$ python3 -q
>>> import numpy as np
>>> np.set_printoptions(precision=2, suppress=True, linewidth=120)
>>> rd = lambda a: np.round(a, 2) + 0
>>> mat = np.load("arr.npy")
>>> mat
array([[1, 0, 0, 0, 0, 0],
       [0, 0, 0, 1, 0, 0],
       [0, 1, 0, 0, 0, 0],
       [0, 0, 0, 0, 1, 0],
       [0, 0, 0, 0, 0, 1],
       [0, 0, 1, 0, 0, 0]])
>>> mat.sum(axis=1)
array([1, 1, 1, 1, 1, 1])
>>> rd(np.sort(np.abs(np.linalg.eigvals(mat)))[::-1])
array([1., 1., 1., 1., 1., 1.])
>>> np.linalg.matrix_power(mat, 100)
array([[1, 0, 0, 0, 0, 0],
       [0, 1, 0, 0, 0, 0],
       [0, 0, 1, 0, 0, 0],
       [0, 0, 0, 1, 0, 0],
       [0, 0, 0, 0, 1, 0],
       [0, 0, 0, 0, 0, 1]])
>>> mat @ np.ones(6)
array([1., 1., 1., 1., 1., 1.])
>>> pr = np.eye(6)[4]
>>> for _ in range(6):
...     pr = pr @ mat
...     print(pr.round(2))
... 
[0. 0. 0. 0. 0. 1.]
[0. 0. 1. 0. 0. 0.]
[0. 1. 0. 0. 0. 0.]
[0. 0. 0. 1. 0. 0.]
[0. 0. 0. 0. 1. 0.]
[0. 0. 0. 0. 0. 1.]
>>> r0, v = mat[3], mat[2]
>>> r0 @ r0
np.int64(1)
>>> pr = (r0 @ v) / (r0 @ r0) * r0
>>> v - pr
array([0., 1., 0., 0., 0., 0.])
>>> np.linalg.matrix_rank(np.outer(r0, v))
np.int64(1)
>>> rd(np.linalg.norm(r0 + v) ** 2 + np.linalg.norm(r0 - v) ** 2)
np.float64(4.0)
>>> B = mat / np.sqrt((mat ** 2).mean(axis=1, keepdims=True))
>>> np.linalg.matrix_rank(mat - mat.mean(axis=1, keepdims=True))
np.int64(5)
>>> rd(B[3])
array([0.  , 0.  , 0.  , 0.  , 2.45, 0.  ])
>>> rd(np.linalg.norm(B, axis=1))
array([2.45, 2.45, 2.45, 2.45, 2.45, 2.45])
